% ipython --no-banner

In [1]: import numpy as np

In [2]: np.set_printoptions(precision=3, suppress=True, linewidth=120)

In [3]: J = np.array([[-1, -1, -1, -1],
   ...:     [-1, -2, -2, -2],
   ...:     [-1, -2, -3, -3],
   ...:     [-1, -2, -3, -4]])

In [4]: vals, evecs = np.linalg.eigh(J)

In [5]: vals.sum(), np.trace(J)
Out[5]: (np.float64(-10.0), np.int64(-10))

In [6]: np.round(evecs.T @ J @ evecs, 3) + 0
Out[6]: 
array([[-8.291,  0.   ,  0.   ,  0.   ],
       [ 0.   , -1.   ,  0.   ,  0.   ],
       [ 0.   ,  0.   , -0.426,  0.   ],
       [ 0.   ,  0.   ,  0.   , -0.283]])

In [7]: np.unique(vals.round(6) + 0, return_counts=True)[1]
Out[7]: array([1, 1, 1, 1])

In [8]: np.all(np.linalg.eigvalsh(J) > 0)
Out[8]: np.False_

In [9]: x0 = np.array([4, 7, 4, 5])

In [10]: rhs = J @ x0

In [11]: rhs
Out[11]: array([-20, -36, -45, -50])

In [12]: np.linalg.solve(J, J[:, 1])
Out[12]: array([-0.,  1., -0., -0.])

In [13]: np.linalg.solve(J, 4 * rhs)
Out[13]: array([16., 28., 16., 20.])

In [14]: np.linalg.solve(J, rhs)
Out[14]: array([4., 7., 4., 5.])

In [15]: np.linalg.solve(J.T, J[0])
Out[15]: array([ 1., -0., -0., -0.])

In [16]: np.linalg.solve(J, rhs + J[:, 2])
Out[16]: array([4., 7., 5., 5.])

In [17]: np.round(np.linalg.det(J.T), 3)
Out[17]: np.float64(1.0)

In [18]: round(np.linalg.det(J[::-1]), 3)
Out[18]: np.float64(1.0)

In [19]: arr = np.array([[1, 0, 2, -1, 0, 0],
    ...:     [0, -2, 0, 0, -2, 3],
    ...:     [-2, 0, 0, 2, 0, 0],
    ...:     [-1, 0, -2, 2, 0, 0],
    ...:     [0, -2, 0, 0, -2, -2],
    ...:     [0, -1, 0, 0, 0, 0]])

In [20]: rng = np.random.default_rng(107)

In [21]: z = rng.permutation(6)

In [22]: z
Out[22]: array([3, 0, 5, 2, 1, 4])

In [23]: M2 = arr[z][:, z]

In [24]: np.allclose(M2, arr)
Out[24]: False

In [25]: O, R = np.linalg.qr(arr)

In [26]: O.round(3) + 0
Out[26]: 
array([[-0.408,  0.   , -0.577,  0.707,  0.   ,  0.   ],
       [ 0.   , -0.667,  0.   ,  0.   , -0.236, -0.707],
       [ 0.816,  0.   , -0.577,  0.   ,  0.   ,  0.   ],
       [ 0.408,  0.   ,  0.577,  0.707,  0.   ,  0.   ],
       [ 0.   , -0.667,  0.   ,  0.   , -0.236,  0.707],
       [ 0.   , -0.333,  0.   ,  0.   ,  0.943,  0.   ]])

In [27]: np.allclose(R.T @ R, arr.T @ arr)
Out[27]: True

In [28]: O.shape, R.shape
Out[28]: ((6, 6), (6, 6))

In [29]: M2 = np.linalg.inv(arr)

In [30]: np.round(np.linalg.cond(arr), 3)
Out[30]: np.float64(9.02)

In [31]: np.allclose(M2, arr.T)
Out[31]: False

In [32]: np.round(np.linalg.inv(M2), 3) + 0
Out[32]: 
array([[ 1.,  0.,  2., -1.,  0.,  0.],
       [ 0., -2.,  0.,  0., -2.,  3.],
       [-2.,  0.,  0.,  2.,  0.,  0.],
       [-1.,  0., -2.,  2.,  0.,  0.],
       [ 0., -2.,  0.,  0., -2., -2.],
       [ 0., -1.,  0.,  0.,  0.,  0.]])

In [33]: X = np.load("block10.npy")

In [34]: X
Out[34]: 
array([[-1,  0,  1,  2],
       [ 3,  4,  5,  6],
       [ 7,  8,  9, 10],
       [11, 12, 13, 14]])

In [35]: rk = np.linalg.matrix_rank(X)

In [36]: rk
Out[36]: np.int64(2)

In [37]: ns = np.linalg.svd(X)[2][rk:].T

In [38]: ns.shape
Out[38]: (4, 2)

In [39]: [int(np.linalg.matrix_rank(np.delete(X, i, axis=0))) for i in range(4)]
Out[39]: [2, 2, 2, 2]

In [40]: ns @ ns.T
Out[40]: 
array([[ 0.3, -0.4, -0.1,  0.2],
       [-0.4,  0.7, -0.2, -0.1],
       [-0.1, -0.2,  0.7, -0.4],
       [ 0.2, -0.1, -0.4,  0.3]])

In [41]: np.linalg.matrix_rank(X.T @ X), np.linalg.matrix_rank(X @ X.T)
Out[41]: (np.int64(2), np.int64(2))

In [42]: [int(np.linalg.matrix_rank(X[:i])) for i in range(1, len(X) + 1)]
Out[42]: [1, 2, 2, 2]

In [43]: M = np.load("data.npy")

In [44]: M
Out[44]: 
array([[-0.267,  0.506, -0.653,  0.497],
       [-0.934, -0.315,  0.007, -0.171],
       [ 0.089, -0.665,  0.013,  0.741],
       [-0.222,  0.45 ,  0.758,  0.417]])

In [45]: x0 = np.array([-2, -2, 0, 0])

In [46]: np.round(M.T @ (M @ x0), 3) + 0
Out[46]: array([-2., -2.,  0.,  0.])

In [47]: round(np.linalg.det(M), 3)
Out[47]: np.float64(-1.0)

In [48]: np.linalg.inv(M)
Out[48]: 
array([[-0.267, -0.934,  0.089, -0.222],
       [ 0.506, -0.315, -0.665,  0.45 ],
       [-0.653,  0.007,  0.013,  0.758],
       [ 0.497, -0.171,  0.741,  0.417]])

In [49]: round(np.linalg.norm(x0), 3), round(float(np.linalg.norm(M @ x0)), 3)
Out[49]: (np.float64(2.828), 2.828)

In [50]: 4 - np.linalg.matrix_rank(M - np.eye(4), tol=1e-8)
Out[50]: np.int64(1)

In [51]: x0 = np.array([2, 1, -3, 2])

In [52]: rhs = M @ x0

In [53]: rhs
Out[53]: array([ 2.924, -2.546,  0.957, -1.432])

In [54]: np.linalg.solve(M, 5 * rhs)
Out[54]: array([ 10.,   5., -15.,  10.])

In [55]: np.round(np.linalg.solve(M, M[:, 0]), 3) + 0
Out[55]: array([1., 0., 0., 0.])

In [56]: M2 = np.array([[-9, -5, -2], [7, -5, 9]])

In [57]: cent = np.kron(M2, M)

In [58]: np.round(np.linalg.norm(cent, 2), 3), np.round(np.linalg.norm(M2, 2) * np.linalg.norm(M, 2), 3)
Out[58]: (np.float64(13.887), np.float64(13.887))
